$ python -q
>>> import numpy as np
>>> np.set_printoptions(precision=1, suppress=True, linewidth=160)
>>> rd = lambda a: np.round(a, 1) + 0
>>> F = np.array([[1.0, -1.2, 1.3],
...     [0.7, -0.5, -1.8],
...     [0.5, 0.0, 0.5],
...     [-1.3, -1.1, -0.3]])
>>> F[:, 1] *= 10
>>> F
array([[  1. , -12. ,   1.3],
       [  0.7,  -5. ,  -1.8],
       [  0.5,   0. ,   0.5],
       [ -1.3, -11. ,  -0.3]])
>>> # column 1 dominates
>>> hat = F @ np.linalg.solve(F.T @ F, F.T)
>>> np.linalg.matrix_rank(np.eye(4) - hat)
np.int64(1)
>>> np.allclose(hat @ hat, hat)
True
>>> rd(np.diag(hat))
array([0.9, 1. , 0.1, 1. ])
>>> rng = np.random.default_rng(838777)
>>> idx = rng.permutation(3)
>>> out = F[:, idx] * rng.choice([-1, 1], 3)
>>> out
array([[ -1.3, -12. ,   1. ],
       [  1.8,  -5. ,   0.7],
       [ -0.5,   0. ,   0.5],
       [  0.3, -11. ,  -1.3]])
>>> Uu, _, Vt = np.linalg.svd(F.T @ out)
>>> rd(Uu @ Vt)
array([[ 0.,  0.,  1.],
       [ 0.,  1.,  0.],
       [-1.,  0.,  0.]])
>>> idx
array([2, 1, 0])
>>> feats = np.array([[-1, 2, 2], [0, 1, 0], [0, 0, 0]])
>>> # triangular: eigenvalues sit on the diagonal
>>> feats @ feats
array([[ 1,  0, -2],
       [ 0,  1,  0],
       [ 0,  0,  0]])
>>> [int(np.linalg.matrix_rank(np.linalg.matrix_power(feats, p))) for p in range(1, 4)]
[2, 2, 2]
>>> np.prod(np.diag(feats)), rd(np.linalg.det(feats))
(np.int64(0), np.float64(0.0))
>>> rd(np.sort(np.linalg.eigvals(feats)))
array([-1.,  0.,  1.])
>>> J = np.array([[-1.4, -0.6, 1.9],
...     [-1.0, -0.2, 0.7],
...     [1.1, -0.8, 2.5],
...     [-0.3, 0.7, -1.8],
...     [-1.4, -0.6, 2.0],
...     [0.0, -0.3, 0.6],
...     [-0.2, -0.2, 0.3],
...     [0.1, 1.3, -3.8],
...     [0.1, -0.2, 0.4],
...     [0.6, -0.1, 0.5]])
>>> ang = np.radians(72)
>>> r_ = np.eye(3)
>>> r_[1, 1] = r_[2, 2] = np.cos(ang)
>>> r_[1, 2], r_[2, 1] = -np.sin(ang), np.sin(ang)
>>> rd(r_)
array([[ 1. ,  0. ,  0. ],
       [ 0. ,  0.3, -1. ],
       [ 0. ,  1. ,  0.3]])
>>> out = J @ r_.T
>>> np.allclose(J @ J.T, out @ out.T)
True
>>> rd(np.linalg.det(r_)), rd(np.trace(r_))
(np.float64(1.0), np.float64(1.6))
>>> rd(np.linalg.svd(J, compute_uv=False)), rd(np.linalg.svd(out, compute_uv=False))
(array([6.1, 2.5, 0.2]), array([6.1, 2.5, 0.2]))
>>> rd(np.abs(out - J).max(axis=0))
array([0. , 2.7, 3.9])
>>> np.allclose(np.linalg.norm(J, axis=1), np.linalg.norm(out, axis=1))
True
>>> X = np.load("x.npy")
>>> X
array([[ -0.9,   0.6,  -4.6],
       [  0.3,   0.7,   1.6],
       [  0.9,   0.8,   4.1],
       [ -0.2,   0.6,  -1.2],
       [  0.4,  -0.2,   1.9],
       [  0.5,  -0.1,   2.2],
       [ -0.2,   0. ,  -0.9],
       [  0. ,   0.4,   0.2],
       [ -0.6,   0.2,  -3. ],
       [  0.5,   0.9,   2.8],
       [ -2.3,  -1. , -11.8],
       [  0.1,   0.1,   0.6],
       [  1.2,   1. ,   6.5],
       [ -0.8,  -1.1,  -4. ],
       [  2. ,   1.8,  10.2],
       [ -0.2,   0.4,  -1.2],
       [ -2. ,   1.1,  -9.9],
       [ -1.2,   0.5,  -5.6],
       [  1.2,   0.3,   6.1],
       [ -1.1,  -0.9,  -5.8],
       [ -0.4,   0.7,  -2.2]])
>>> # column 2 dominates
>>> d = np.linalg.norm(X[:, None] - X[None], axis=-1)
>>> rd(d[:5, :5])
array([[0. , 6.3, 8.9, 3.5, 6.7],
       [6.3, 0. , 2.6, 2.8, 1. ],
       [8.9, 2.6, 0. , 5.4, 2.5],
       [3.5, 2.8, 5.4, 0. , 3.3],
       [6.7, 1. , 2.5, 3.3, 0. ]])
>>> rd(np.linalg.norm(X - X.mean(axis=0), axis=1))
array([ 4. ,  2.3,  4.9,  0.6,  2.7,  3. ,  0.4,  0.9,  2.4,  3.6, 11.4,  1.3,  7.3,  3.7, 11.2,  0.5,  9.5,  5.1,  6.9,  5.4,  1.6])
>>> np.unravel_index(d.round(6).argmax(), d.shape)
(np.int64(10), np.int64(14))
>>> mat = np.load("run6.npy")
>>> mat
array([[0, 2, 0],
       [0, 2, 0]])
>>> mat[:, 2] @ mat[:, 1]
np.int64(0)
>>> rd(np.linalg.pinv(mat))
array([[0. , 0. ],
       [0.2, 0.2],
       [0. , 0. ]])
>>> rd(np.linalg.norm(mat, axis=0))
array([0. , 2.8, 0. ])
>>> mat.T @ mat
array([[0, 0, 0],
       [0, 8, 0],
       [0, 0, 0]])
>>> out = mat / np.linalg.norm(mat, axis=1)
Traceback (most recent call last):
  File "<python-input-49>", line 1, in <module>
    out = mat / np.linalg.norm(mat, axis=1)
          ~~~~^~~~~~~~~~~~~~~~~~~~~~~~~~~~~
ValueError: operands could not be broadcast together with shapes (2,3) (2,) 
>>> out = mat / np.linalg.norm(mat, axis=1, keepdims=True)
>>> cov = out @ out.T
>>> np.degrees(np.arccos(np.clip(cov[1, 0], -1, 1)))
np.float64(0.0)
>>> np.argwhere(np.triu(np.abs(cov) > 0.95, 1))
array([[0, 1]])
>>> (cov - 2 * np.eye(2)).round(6).argmax(axis=1)
array([1, 0])
>>> idx = rng.integers(0, 2, 4)
>>> K = (idx[:, None] == idx) * 3 + np.eye(4)
>>> K
array([[4., 0., 3., 3.],
       [0., 4., 0., 0.],
       [3., 0., 4., 3.],
       [3., 0., 3., 4.]])
>>> # symmetric, so the eigenvalues are real
>>> evals, evecs = np.linalg.eigh(K)
>>> rd(evals)
array([ 1.,  1.,  4., 10.])
>>> rd(evecs.T @ evecs)
array([[1., 0., 0., 0.],
       [0., 1., 0., 0.],
       [0., 0., 1., 0.],
       [0., 0., 0., 1.]])
>>> rd(np.linalg.eigvalsh(K @ K))
array([  1.,   1.,  16., 100.])
>>> rd(evecs.T @ K @ evecs)
array([[ 1.,  0.,  0.,  0.],
       [ 0.,  1.,  0.,  0.],
       [ 0.,  0.,  4.,  0.],
       [ 0.,  0.,  0., 10.]])
>>> rd(np.abs(evecs[:, -1]))
array([0.6, 0. , 0.6, 0.6])
>>> idx = rng.permutation(4)
>>> idx
array([2, 0, 3, 1])
>>> out = K[idx][:, idx]
>>> np.trace(out)
np.float64(16.0)
>>> rd(np.linalg.det(out)), rd(np.linalg.det(K[idx]))
(np.float64(40.0), np.float64(-40.0))
>>> np.allclose(out, K)
False
>>> np.diag(out)
array([4., 4., 4., 4.])
>>> np.linalg.cond(mat) > 100
np.True_
>>> np.argsort(-np.linalg.norm(mat, axis=0).round(6), kind="stable")[:3]
array([1, 0, 2])
>>> np.linalg.matrix_rank(mat, rtol=0.1)
np.int64(1)
>>> W = np.array([[0, 3, 3], [1, 2, 0], [3, 2, 3], [1, 2, 3]])
>>> coef = np.array([1, 2, 3])
>>> H = np.maximum(K @ W + coef, 0)
>>> H
array([[13., 26., 33.],
       [ 5., 10.,  3.],
       [16., 25., 33.],
       [14., 25., 33.]])
>>> (H > 0).mean(axis=0)
array([1., 1., 1.])
>>> np.linalg.matrix_rank(H)
np.int64(3)
>>> C = np.array([[2, -2, 1], [2, -1, -1], [-2, -2, -2]])
>>> W @ C
array([[  0,  -9,  -9],
       [  6,  -4,  -1],
       [  4, -14,  -5],
       [  0, -10,  -7]])
>>> (H @ C).round(6).argmax(axis=1)
array([0, 0, 0, 0])
>>> H @ C
array([[  12., -118.,  -79.],
       [  24.,  -26.,  -11.],
       [  16., -123.,  -75.],
       [  12., -119.,  -77.]])
>>> out = K / np.sqrt((K ** 2).mean(axis=1, keepdims=True))
>>> out[1]
array([0., 2., 0., 0.])
>>> K - K.mean(axis=1, keepdims=True)
array([[ 1.5, -2.5,  0.5,  0.5],
       [-1. ,  3. , -1. , -1. ],
       [ 0.5, -2.5,  1.5,  0.5],
       [ 0.5, -2.5,  0.5,  1.5]])
>>> np.linalg.matrix_rank(out) == np.linalg.matrix_rank(K)
np.True_
>>> data = np.load("w.npy")
>>> data
array([[ 3,  0,  0],
       [ 0,  0, -3],
       [ 0,  1,  0]])
>>> # splits into 2 blocks
>>> vec = np.array([-1, 0, 2])
>>> target = data @ vec
>>> coef, lr = np.zeros(3), 1 / np.linalg.norm(data, 2) ** 2
>>> for i in range(150):
...     coef -= lr * data.T @ (data @ coef - target)
...     if i % 50 == 0: print(i, round(np.linalg.norm(data @ coef - target), 1))
... 
0 0.0
50 0.0
100 0.0
>>> coef
array([-1.,  0.,  2.])
>>> rd(np.linalg.cond(data))
np.float64(3.0)
>>> A = np.load("test9.npy")
>>> A
array([[-2.,  2.,  1.],
       [ 0.,  3.,  6.],
       [ 0.,  5.,  9.]])
>>> q = A.astype(float).copy()
>>> for j in range(3):
...     q[:, j] -= q[:, :j] @ (q[:, :j].T @ q[:, j])
...     q[:, j] /= np.linalg.norm(q[:, j])
... 
>>> rd(q)
array([[-1. ,  0. ,  0. ],
       [ 0. ,  0.5,  0.9],
       [ 0. ,  0.9, -0.5]])
>>> rd(np.linalg.det(A[::-1]))
np.float64(-6.0)
>>> np.einsum("ij,ji->", A, A)
np.float64(154.0)
>>> rd(np.linalg.eigvals(A))
array([-2. , -0.2, 12.2])
>>> rd(np.poly(A))
array([  1., -10., -27.,  -6.])
>>> rd(np.linalg.eigvals(A).sum().real)
np.float64(10.0)
>>> vec = np.array([1, -3, 3])
>>> A @ (2 * vec)
array([-10.,  18.,  24.])
>>> (A * vec).sum(axis=1)
array([-5.,  9., 12.])
>>> np.sign((A @ vec).round(6))
array([-1.,  1.,  1.])
>>> A @ vec
array([-5.,  9., 12.])
>>> np.linalg.norm(A @ vec) <= np.linalg.norm(A, 2) * np.linalg.norm(vec) + 1e-9
np.True_
